% python3 -q
>>> import numpy as np
>>> np.set_printoptions(suppress=True, linewidth=120)
>>> rd = lambda a: np.round(a, 2) + 0
>>> data = np.load("m.npy")
>>> print(data)
[[   1   -1    1   -1]
 [   1    0    0    0]
 [   1    1    1    1]
 [   1    2    4    8]
 [   1    3    9   27]
 [   1    4   16   64]
 [   1    5   25  125]
 [   1    6   36  216]
 [   1    7   49  343]
 [   1    8   64  512]
 [   1    9   81  729]
 [   1   10  100 1000]
 [   1   11  121 1331]
 [   1   12  144 1728]
 [   1   13  169 2197]]
>>> rng = np.random.default_rng(41)
>>> out = data + rng.integers(-2, 3, (15, 1)) @ rng.integers(-2, 3, (1, 4))
>>> print(out)
[[   2   -3    0   -1]
 [   3   -4   -2    0]
 [   3   -3   -1    1]
 [   2    0    3    8]
 [   2    1    8   27]
 [  -1    8   18   64]
 [   0    7   26  125]
 [   3    2   34  216]
 [   0    9   50  343]
 [   3    4   62  512]
 [  -1   13   83  729]
 [   0   12  101 1000]
 [   3    7  119 1331]
 [   1   12  144 1728]
 [   3    9  167 2197]]
>>> print(out - data)
[[ 1 -2 -1  0]
 [ 2 -4 -2  0]
 [ 2 -4 -2  0]
 [ 1 -2 -1  0]
 [ 1 -2 -1  0]
 [-2  4  2  0]
 [-1  2  1  0]
 [ 2 -4 -2  0]
 [-1  2  1  0]
 [ 2 -4 -2  0]
 [-2  4  2  0]
 [-1  2  1  0]
 [ 2 -4 -2  0]
 [ 0  0  0  0]
 [ 2 -4 -2  0]]
>>> print(np.abs(out - data).sum(axis=1))
[4 8 8 4 4 8 4 8 4 8 8 4 8 0 8]
>>> print(np.linalg.matrix_rank(out - data, tol=1e-8))
1
>>> W0 = np.load("block11.npy")
>>> print(W0)
[[  0   5  -4  -7  -1  -2   5  -9]
 [  7   6   9  -3  -8  -7   0  -2]
 [ -9   9  -3  -7  -4  -2   3  -8]
 [ -7   9  -5  -2   1   6   4  -9]
 [ -6  -3   5  -7  -5   7   0  -9]
 [ -5   8  -5  -9  -1  -8   1  -1]
 [  5   2   1   8  -5  -4  -5   4]
 [  3  -5   2   3   0   3   4  -7]
 [  8  -9  -7   0  -7   0  -2  -9]
 [ -7   1   4  -7   5  -7   8  -8]
 [  3   9  -8  -5  -1   1  -9   6]
 [ -9   4   3   0   2   5   7   9]
 [ -7  -1 -13  -4   7   5   5  -7]]
>>> print(W0.sum(axis=1))
[-13   2 -21  -3 -18 -20   6   3 -26 -11  -4  21 -15]
>>> print(np.linalg.matrix_rank(W0))
8
>>> print(rd(W0.mean(axis=0)))
[-1.85  2.69 -1.62 -3.08 -1.31 -0.23  1.62 -3.85]
>>> np.zeros(13, 8)
Traceback (most recent call last):
  File "<python-input-16>", line 1, in <module>
    np.zeros(13, 8)
    ~~~~~~~~^^^^^^^
TypeError: Cannot interpret '8' as a data type
>>> np.linalg.rank(W0)
Traceback (most recent call last):
  File "<python-input-17>", line 1, in <module>
    np.linalg.rank(W0)
    ^^^^^^^^^^^^^^
AttributeError: module 'numpy.linalg' has no attribute 'rank'
>>> print(W0 - W0[0])
[[  0   0   0   0   0   0   0   0]
 [  7   1  13   4  -7  -5  -5   7]
 [ -9   4   1   0  -3   0  -2   1]
 [ -7   4  -1   5   2   8  -1   0]
 [ -6  -8   9   0  -4   9  -5   0]
 [ -5   3  -1  -2   0  -6  -4   8]
 [  5  -3   5  15  -4  -2 -10  13]
 [  3 -10   6  10   1   5  -1   2]
 [  8 -14  -3   7  -6   2  -7   0]
 [ -7  -4   8   0   6  -5   3   1]
 [  3   4  -4   2   0   3 -14  15]
 [ -9  -1   7   7   3   7   2  18]
 [ -7  -6  -9   3   8   7   0   2]]
>>> print(np.abs(W0).max())
13
>>> print(rd(np.linalg.svd(W0, compute_uv=False)))
[35.96 25.77 24.49 22.45 15.18 11.16  7.77  6.82]
>>> print(np.diff(W0, axis=0))
[[  7   1  13   4  -7  -5  -5   7]
 [-16   3 -12  -4   4   5   3  -6]
 [  2   0  -2   5   5   8   1  -1]
 [  1 -12  10  -5  -6   1  -4   0]
 [  1  11 -10  -2   4 -15   1   8]
 [ 10  -6   6  17  -4   4  -6   5]
 [ -2  -7   1  -5   5   7   9 -11]
 [  5  -4  -9  -3  -7  -3  -6  -2]
 [-15  10  11  -7  12  -7  10   1]
 [ 10   8 -12   2  -6   8 -17  14]
 [-12  -5  11   5   3   4  16   3]
 [  2  -5 -16  -4   5   0  -2 -16]]
>>> print(W0.sum(axis=0))
[-24  35 -21 -40 -17  -3  21 -50]
>>> print(np.count_nonzero(W0))
97
>>> print(np.unravel_index(np.abs(W0).argmax(), W0.shape))
(np.int64(12), np.int64(2))
>>> print(W0.shape)
(13, 8)
>>> print(rd(np.linalg.norm(W0)))
59.35
>>> W1 = np.array([[5, 8, 1, 7, 7, 0],
...     [2, 7, 5, 4, 6, 8],
...     [5, 6, 3, 1, 2, 8],
...     [0, 6, 7, 0, 2, 9],
...     [2, 8, 1, 8, 1, 7],
...     [7, 0, 2, 3, 5, 6],
...     [9, 4, 0, 2, 0, 8],
...     [8, 0, 0, 9, 9, 8]])
>>> c = np.array([1, 1, 1, 2, 0, 0])
>>> H = np.maximum(W0 @ W1 + c, 0)
>>> print(np.linalg.matrix_rank(H))
6
>>> basis = np.array([[4, 0, 3], [2, 4, 4], [1, 0, 5], [4, 3, 0], [0, 2, 2], [5, 0, 0]])
>>> print(W1 @ basis)
[[ 65  67  66]
 [ 83  52  71]
 [ 79  31  58]
 [ 64  28  63]
 [ 92  58  45]
 [ 72  19  41]
 [ 92  22  43]
 [108  45  42]]
>>> def softmax(z):
...     e = np.exp(z - z.max(axis=-1, keepdims=True))
...     return e / e.sum(axis=-1, keepdims=True)
... 
>>> print(softmax(data[13] + -2))
[0. 0. 0. 1.]
>>> S = data @ data.T / np.sqrt(4)
>>> print(softmax(S).round(6).argmax(axis=1))
[ 0  0 14 14 14 14 14 14 14 14 14 14 14 14 14]
